$ ipython --no-banner

In [1]: import numpy as np

In [2]: np.set_printoptions(precision=3, suppress=True, linewidth=140)

In [3]: feats = np.loadtxt("dump.csv", delimiter=",")

In [4]: print(feats)
[[-42.948   7.438  48.804]
 [-37.342   6.414  42.916]
 [-20.626   3.44   25.154]
 [-15.449   2.553  19.549]
 [ -8.008   1.32   11.3  ]
 [ -4.866   0.822   7.676]
 [ -3.326   0.585   5.835]
 [ -2.059   0.393   4.257]
 [  0.19    0.      0.028]
 [ -0.098   0.      0.005]
 [ -0.252   0.      0.027]
 [ -0.31   -0.001   0.038]
 [ -0.401  -0.001   0.059]
 [ -0.72   -0.007   0.152]
 [ -1.602  -0.051   0.486]
 [ -1.994  -0.091   0.646]
 [ -2.333  -0.138   0.783]
 [ -2.526  -0.172   0.858]
 [ -4.027  -1.114   0.917]
 [ -2.799  -2.94   -1.498]
 [ -1.866  -3.655  -2.755]
 [  2.892  -6.451  -8.476]]

In [5]: Uu, sigma, Vh = np.linalg.svd(feats)

In [6]: np.argmax(sigma[:-1] / (sigma[1:] + 1e-6)) + 1
Out[6]: np.int64(1)

In [7]: sigma
Out[7]: array([98.489,  9.773,  3.207])

In [8]: out = Uu[:, :1] @ np.diag(sigma[:1]) @ Vh[:1]

In [9]: round(np.abs(feats - out).max(), 3)
Out[9]: np.float64(5.411)

In [10]: np.linalg.matrix_rank(feats, rtol=0.05)
Out[10]: np.int64(2)

In [11]: cen = (feats - feats.mean(axis=0)) / feats.std(axis=0)

In [12]: print(np.argwhere(np.abs(cen) > 2))
[[ 0  0]
 [ 0  1]
 [ 0  2]
 [ 1  0]
 [ 1  1]
 [ 1  2]
 [21  1]]

In [13]: b = np.linalg.lstsq(np.delete(cen, 0, axis=1), cen[:, 0])[0]

In [14]: print(round(1 - np.var(cen[:, 0] - np.delete(cen, 0, axis=1) @ b), 3))
0.988

In [15]: b
Out[15]: array([ 0.25 , -1.215])

In [16]: P = feats @ np.linalg.solve(feats.T @ feats, feats.T)

In [17]: np.allclose(P @ P, P)
Out[17]: True

In [18]: C = np.array([[0, -3, 2], [3, -3, 2]])

In [19]: E = np.repeat(C, 14 // 2, axis=0)

In [20]: rng = np.random.default_rng(5201)

In [21]: E = E + 0.3 * rng.normal(size=E.shape)

In [22]: print(E)
[[ 0.307 -3.303  1.898]
 [-0.341 -3.303  2.33 ]
 [-0.214 -2.289  2.096]
 [ 0.206 -3.086  2.155]
 [ 0.23  -3.154  3.026]
 [ 0.144 -3.321  1.942]
 [ 0.245 -3.521  2.087]
 [ 3.031 -2.921  1.712]
 [ 3.034 -3.397  1.273]
 [ 2.858 -3.299  1.817]
 [ 3.244 -3.269  1.72 ]
 [ 3.795 -3.095  1.889]
 [ 3.036 -3.154  2.085]
 [ 2.669 -3.003  2.005]]

In [23]: labels = E[:, 2] > np.median(E[:, 2])

In [24]: r0 = E[labels].mean(axis=0) - E[~labels].mean(axis=0)

In [25]: np.argsort(-np.abs(r0).round(6), kind="stable")
Out[25]: array([0, 2, 1])

In [26]: ((E - E.mean(axis=0)) @ r0 > 0).astype(int)
Out[26]: array([1, 1, 1, 1, 1, 1, 1, 0, 0, 0, 0, 0, 0, 0])

In [27]: print(labels.astype(int))
[0 1 1 1 1 0 1 0 0 0 0 0 1 1]
